$ ipython --no-banner

In [1]: import numpy as np

In [2]: np.set_printoptions(precision=4, suppress=True, linewidth=140, floatmode="fixed")

In [3]: data = np.array([[40, 2, 0, 2], [0, 26, 0, 2], [1, 0, -32, 0], [1, 0, 1, -19]])

In [4]: print(data)
[[ 40   2   0   2]
 [  0  26   0   2]
 [  1   0 -32   0]
 [  1   0   1 -19]]

In [5]: f = np.array([-3, -1, -2])

In [6]: print(np.array([np.convolve(row, f, "same") for row in data]))
[[-46 -82 -10  -2]
 [-78 -26 -58  -2]
 [ -1  94  32  64]
 [ -1  -5  56  17]]

In [7]: print(np.linalg.norm(data, axis=1).argmax())
0

In [8]: print(data[2] @ data[3])
-31

In [9]: hat = np.triu(np.array([[0, -2, -6, -9], [-6, 5, -1, 3], [1, 4, -9, -6], [2, 0, -5, 8]]), 1) + np.eye(4)

In [10]: A2 = hat @ data @ np.linalg.inv(hat)

In [11]: print(np.round(np.linalg.det(A2), 4))
633904.0

In [12]: print(np.linalg.matrix_rank(A2))
4

In [13]: print(hat @ data - data @ hat)
[[ -15.0000   28.0000  425.0000  521.0000]
 [   2.0000    0.0000   61.0000 -135.0000]
 [  -6.0000    2.0000    0.0000  -69.0000]
 [   0.0000    2.0000    6.0000   15.0000]]

In [14]: print(np.trace(A2), np.trace(data))
15.0 15

In [15]: print(np.sort(np.abs(np.linalg.eigvals(data))))
[19.0349 25.9936 31.9979 40.0392]

In [16]: print(np.allclose(data, data.T))
False

In [17]: print(np.trace(data))
15

In [18]: print(np.round(np.linalg.det(data), 4))
633904.0

In [19]: print((data + data.T) / 2)
[[ 40.0000   1.0000   0.5000   1.5000]
 [  1.0000  26.0000   0.0000   1.0000]
 [  0.5000   0.0000 -32.0000   0.5000]
 [  1.5000   1.0000   0.5000 -19.0000]]

In [20]: print(data @ data)
[[1602  132    2   46]
 [   2  676    2   14]
 [   8    2 1024    2]
 [  22    2  -51  363]]

In [21]: data.inv()
Traceback (most recent call last):
  Cell In[21], line 1
    data.inv()
AttributeError: 'numpy.ndarray' object has no attribute 'inv'
